In [1]: import numpy as np

In [2]: np.set_printoptions(precision=3, suppress=True, linewidth=100, floatmode="fixed")

In [3]: def tidy(a):
   ...:     return np.round(a, 3) + 0
   ...: 

In [4]: r0 = np.array([-2, 3, -3, -3, -2]) + 0.5

In [5]: M = np.eye(5) - 2 * np.outer(r0, r0) / (r0 @ r0)

In [6]: tidy(M)
Out[6]: 
array([[ 0.846,  0.359, -0.256, -0.256, -0.154],
       [ 0.359,  0.162,  0.598,  0.598,  0.359],
       [-0.256,  0.598,  0.573, -0.427, -0.256],
       [-0.256,  0.598, -0.427,  0.573, -0.256],
       [-0.154,  0.359, -0.256, -0.256,  0.846]])

In [7]: tidy(np.linalg.eigvalsh(M).min())
Out[7]: np.float64(-1.0)

In [8]: [round(float(np.linalg.det(M[:i, :i])), 2) + 0 for i in range(1, 6)]
Out[8]: [0.85, 0.01, -0.42, -0.85, -1.0]

In [9]: rng = np.random.default_rng(19)

In [10]: labels = rng.permutation(5)

In [11]: labels
Out[11]: array([2, 1, 0, 4, 3])

In [12]: B = M[labels][:, labels]

In [13]: tidy(B)
Out[13]: 
array([[ 0.573,  0.598, -0.256, -0.256, -0.427],
       [ 0.598,  0.162,  0.359,  0.359,  0.598],
       [-0.256,  0.359,  0.846, -0.154, -0.256],
       [-0.256,  0.359, -0.154,  0.846, -0.256],
       [-0.427,  0.598, -0.256, -0.256,  0.573]])

In [14]: tidy(np.diag(B))
Out[14]: array([0.573, 0.162, 0.846, 0.846, 0.573])

In [15]: arr = np.array([[-1.0, 1.0, 0.0, 0.0, 0.0, 0.0],
    ...:     [0.0, -1.0, 1.0, 0.0, 0.0, 0.0],
    ...:     [0.0, 0.0, -1.0, 1.0, 0.0, 0.0],
    ...:     [0.0, 0.0, 0.0, -1.0, 1.0, 0.0],
    ...:     [0.0, 0.0, 0.0, 0.0, -1.0, 1.0],
    ...:     [0.0, 0.0, 0.0, 0.0, 0.0, -1.0]])

In [16]: Q, R = np.linalg.qr(arr)

In [17]: Q.shape, R.shape
Out[17]: ((6, 6), (6, 6))

In [18]: abs(R[0, 0]), tidy(np.linalg.norm(arr[:, 0]))
Out[18]: (np.float64(1.0), np.float64(1.0))

In [19]: Q @ R
Out[19]: 
array([[-1.000,  1.000,  0.000,  0.000,  0.000,  0.000],
       [ 0.000, -1.000,  1.000,  0.000,  0.000,  0.000],
       [ 0.000,  0.000, -1.000,  1.000,  0.000,  0.000],
       [ 0.000,  0.000,  0.000, -1.000,  1.000,  0.000],
       [ 0.000,  0.000,  0.000,  0.000, -1.000,  1.000],
       [ 0.000,  0.000,  0.000,  0.000,  0.000, -1.000]])

In [20]: np.abs(np.diag(R))
Out[20]: array([1.000, 1.000, 1.000, 1.000, 1.000, 1.000])

In [21]: np.trace(Q @ Q.T)
Out[21]: np.float64(6.0)

In [22]: tidy(np.sort(np.linalg.eigvals(arr)))
Out[22]: array([-1.000, -1.000, -1.000, -1.000, -1.000, -1.000])

In [23]: np.prod(np.diag(arr)), tidy(np.linalg.det(arr))
Out[23]: (np.float64(1.0), np.float64(1.0))

In [24]: np.linalg.matrix_rank(arr - arr[0, 0] * np.eye(6))
Out[24]: np.int64(5)

In [25]: B = np.linalg.inv(arr)

In [26]: np.allclose(B, arr.T)
Out[26]: False

In [27]: tidy(np.linalg.det(arr) * B)
Out[27]: 
array([[-1.000, -1.000, -1.000, -1.000, -1.000, -1.000],
       [ 0.000, -1.000, -1.000, -1.000, -1.000, -1.000],
       [ 0.000,  0.000, -1.000, -1.000, -1.000, -1.000],
       [ 0.000,  0.000,  0.000, -1.000, -1.000, -1.000],
       [ 0.000,  0.000,  0.000,  0.000, -1.000, -1.000],
       [ 0.000,  0.000,  0.000,  0.000,  0.000, -1.000]])

In [28]: B
Out[28]: 
array([[-1.000, -1.000, -1.000, -1.000, -1.000, -1.000],
       [-0.000, -1.000, -1.000, -1.000, -1.000, -1.000],
       [-0.000, -0.000, -1.000, -1.000, -1.000, -1.000],
       [-0.000, -0.000, -0.000, -1.000, -1.000, -1.000],
       [-0.000, -0.000, -0.000, -0.000, -1.000, -1.000],
       [-0.000, -0.000, -0.000, -0.000, -0.000, -1.000]])

In [29]: x0 = np.array([-3, -1, 2, 0, 3, 2])

In [30]: target = arr @ x0

In [31]: target
Out[31]: array([ 2.000,  3.000, -2.000,  3.000, -1.000, -2.000])

In [32]: tidy(np.linalg.solve(arr, target + arr[:, 3]))
Out[32]: array([-3.000, -1.000,  2.000,  1.000,  3.000,  2.000])

In [33]: tidy(np.linalg.solve(arr, arr[:, 4]))
Out[33]: array([0.000, 0.000, 0.000, 0.000, 1.000, 0.000])

In [34]: X = np.load("test19.npy")

In [35]: X
Out[35]: 
array([[-0.024,  0.465,  1.250, -0.409, -0.295,  0.215],
       [ 0.600,  0.800, -0.700, -1.000,  1.300,  1.500],
       [ 0.000,  0.400,  1.300, -0.400, -0.300,  0.200],
       [ 0.800, -1.100,  1.000, -0.400, -0.700, -1.200],
       [ 0.500,  0.100, -0.400,  0.600,  0.700,  0.300],
       [-1.300, -1.100,  0.800,  0.000, -0.500, -0.200]])

In [36]: tidy(np.abs(np.linalg.svd(X)[2][-1]))
Out[36]: array([0.282, 0.239, 0.118, 0.166, 0.649, 0.633])

In [37]: tidy(np.linalg.norm(X, 2) / np.linalg.norm(X))
Out[37]: np.float64(0.752)

In [38]: np.argsort(-np.linalg.norm(X, axis=0).round(6), kind="stable")[:3]
Out[38]: array([2, 5, 1])

In [39]: E = np.loadtxt("dump.csv", delimiter=",")

In [40]: tidy(E)
Out[40]: 
array([[0.667, 0.000, 0.000, 0.000, 0.333],
       [0.000, 1.000, 0.000, 0.000, 0.000],
       [0.333, 0.333, 0.333, 0.000, 0.000],
       [0.500, 0.000, 0.000, 0.500, 0.000],
       [0.333, 0.333, 0.000, 0.000, 0.333]])

In [41]: E.sum(axis=1)
Out[41]: array([1.000, 1.000, 1.000, 1.000, 1.000])

In [42]: tidy(E.mean(axis=0))
Out[42]: array([0.367, 0.333, 0.067, 0.100, 0.133])

In [43]: E.shape
Out[43]: (5, 5)

In [44]: np.linalg.matrix_rank(E)
Out[44]: np.int64(5)

In [45]: tidy(E.sum(axis=0))
Out[45]: array([1.833, 1.667, 0.333, 0.500, 0.667])

In [46]: np.count_nonzero(E)
Out[46]: np.int64(11)

In [47]: np.abs(E).max()
Out[47]: np.float64(1.0)

In [48]: U, s, Vt = np.linalg.svd(E, full_matrices=False)

In [49]: tidy(U.T @ U)
Out[49]: 
array([[1.000, 0.000, 0.000, 0.000, 0.000],
       [0.000, 1.000, 0.000, 0.000, 0.000],
       [0.000, 0.000, 1.000, 0.000, 0.000],
       [0.000, 0.000, 0.000, 1.000, 0.000],
       [0.000, 0.000, 0.000, 0.000, 1.000]])

In [50]: np.allclose(U * s @ Vt, E)
Out[50]: True

In [51]: tidy(s)
Out[51]: array([1.197, 0.962, 0.485, 0.345, 0.096])

In [52]: tidy(np.cumsum(s ** 2) / np.sum(s ** 2))
Out[52]: array([0.526, 0.866, 0.953, 0.997, 1.000])

In [53]: tidy(np.sqrt((s ** 2).sum())), tidy(np.linalg.norm(E))
Out[53]: (np.float64(1.65), np.float64(1.65))

In [54]: U.shape, s.shape, Vt.shape
Out[54]: ((5, 5), (5,), (5, 5))

In [55]: F = np.loadtxt("data.csv", delimiter=",")

In [56]: tidy(F)
Out[56]: 
array([[0.300, 0.000, 0.300, 0.200, 0.200],
       [0.167, 0.333, 0.167, 0.167, 0.167],
       [0.250, 0.125, 0.250, 0.375, 0.000],
       [0.200, 0.100, 0.100, 0.400, 0.200],
       [0.091, 0.182, 0.091, 0.273, 0.364]])

In [57]: Q, R = np.linalg.qr(F)

In [58]: Q.shape, R.shape
Out[58]: ((5, 5), (5, 5))

In [59]: tidy(Q @ R)
Out[59]: 
array([[0.300, 0.000, 0.300, 0.200, 0.200],
       [0.167, 0.333, 0.167, 0.167, 0.167],
       [0.250, 0.125, 0.250, 0.375, 0.000],
       [0.200, 0.100, 0.100, 0.400, 0.200],
       [0.091, 0.182, 0.091, 0.273, 0.364]])

In [60]: x0 = np.array([0, 1, 2, 1, 1])

In [61]: np.linalg.norm(F @ x0) <= np.linalg.norm(F, 2) * np.linalg.norm(x0) + 1e-9
Out[61]: np.True_

In [62]: np.sign((F @ x0).round(6))
Out[62]: array([1.000, 1.000, 1.000, 1.000, 1.000])

In [63]: F @ (2 * x0)
Out[63]: array([2.000, 2.000, 2.000, 1.800, 2.000])

In [64]: tidy(F @ np.eye(5)[1])
Out[64]: array([0.000, 0.333, 0.125, 0.100, 0.182])

In [65]: tidy(np.sort(np.abs(np.linalg.eigvals(F)))[::-1])
Out[65]: array([1.000, 0.286, 0.286, 0.102, 0.102])

In [66]: tidy(np.linalg.matrix_power(F, 100))
Out[66]: 
array([[0.204, 0.130, 0.174, 0.300, 0.192],
       [0.204, 0.130, 0.174, 0.300, 0.192],
       [0.204, 0.130, 0.174, 0.300, 0.192],
       [0.204, 0.130, 0.174, 0.300, 0.192],
       [0.204, 0.130, 0.174, 0.300, 0.192]])

In [67]: p = np.eye(5)[0]

In [68]: for _ in range(7):
    ...:     p = p @ F
    ...:     print(p.round(3))
    ...: 
[0.300 0.000 0.300 0.200 0.200]
[0.223 0.094 0.203 0.307 0.173]
[0.211 0.119 0.180 0.306 0.184]
[0.206 0.126 0.175 0.302 0.190]
[0.204 0.129 0.174 0.301 0.192]
[0.204 0.130 0.174 0.300 0.192]
[0.204 0.130 0.174 0.300 0.192]

In [69]: x0 = np.array([3, 2, 0, 0, 0])

In [70]: target = F @ x0

In [71]: tidy(target)
Out[71]: array([0.900, 1.167, 1.000, 0.800, 0.636])

In [72]: tidy(np.linalg.solve(F.T, F[2]))
Out[72]: array([0.000, 0.000, 1.000, 0.000, 0.000])

In [73]: tidy(np.linalg.solve(F, F[:, 1]))
Out[73]: array([0.000, 1.000, 0.000, 0.000, 0.000])

In [74]: tidy(np.linalg.solve(F, target + F[:, 4]))
Out[74]: array([3.000, 2.000, 0.000, 0.000, 1.000])

In [75]: tidy(np.linalg.solve(F, target))
Out[75]: array([3.000, 2.000, 0.000, 0.000, 0.000])

In [76]: tidy(np.linalg.solve(F, -3 * target))
Out[76]: array([-9.000, -6.000,  0.000,  0.000,  0.000])

In [77]: x0 = np.array([2, 3, -2, -3, 1])

In [78]: target = F @ x0

In [79]: coef, lr = np.zeros(5), 1 / np.linalg.norm(F, 2) ** 2

In [80]: for i in range(5):
    ...:     coef -= lr * F.T @ (F @ coef - target)
    ...:     if i % 1 == 0: print(i, round(np.linalg.norm(F @ coef - target), 3))
    ...: 
0 1.009
1 0.926
2 0.852
3 0.786
4 0.727

In [81]: tidy(coef)
Out[81]: array([-0.482,  0.828, -0.344, -0.824,  0.395])

In [82]: K = np.array([[-0.6, 1.4, -0.7],
    ...:     [-0.7, 0.9, 1.2],
    ...:     [-0.3, -0.2, -0.1],
    ...:     [-1.2, -2.3, -0.3]])

In [83]: K[3] = K[2] + 0.05 * rng.normal(size=3)

In [84]: tidy(K)
Out[84]: 
array([[-0.600,  1.400, -0.700],
       [-0.700,  0.900,  1.200],
       [-0.300, -0.200, -0.100],
       [-0.331, -0.166, -0.173]])

In [85]: x0 = np.array([2, 0, 0])

In [86]: target = K @ x0

In [87]: tidy(np.linalg.solve(K.T @ K, K.T @ target))
Out[87]: array([2.000, 0.000, 0.000])

In [88]: target = target + 0.1 * rng.normal(size=4)

In [89]: tidy(target)
Out[89]: array([-1.141, -1.456, -0.537, -0.618])

In [90]: coef, *_ = np.linalg.lstsq(K, target)

In [91]: coef.round()
Out[91]: array([ 2.000, -0.000, -0.000])

In [92]: [round(float(np.linalg.norm(np.linalg.solve(K.T @ K + lam * np.eye(3), K.T @ target))), 2) for lam in (0, 1, 10, 100)]
Out[92]: [1.89, 0.84, 0.26, 0.03]
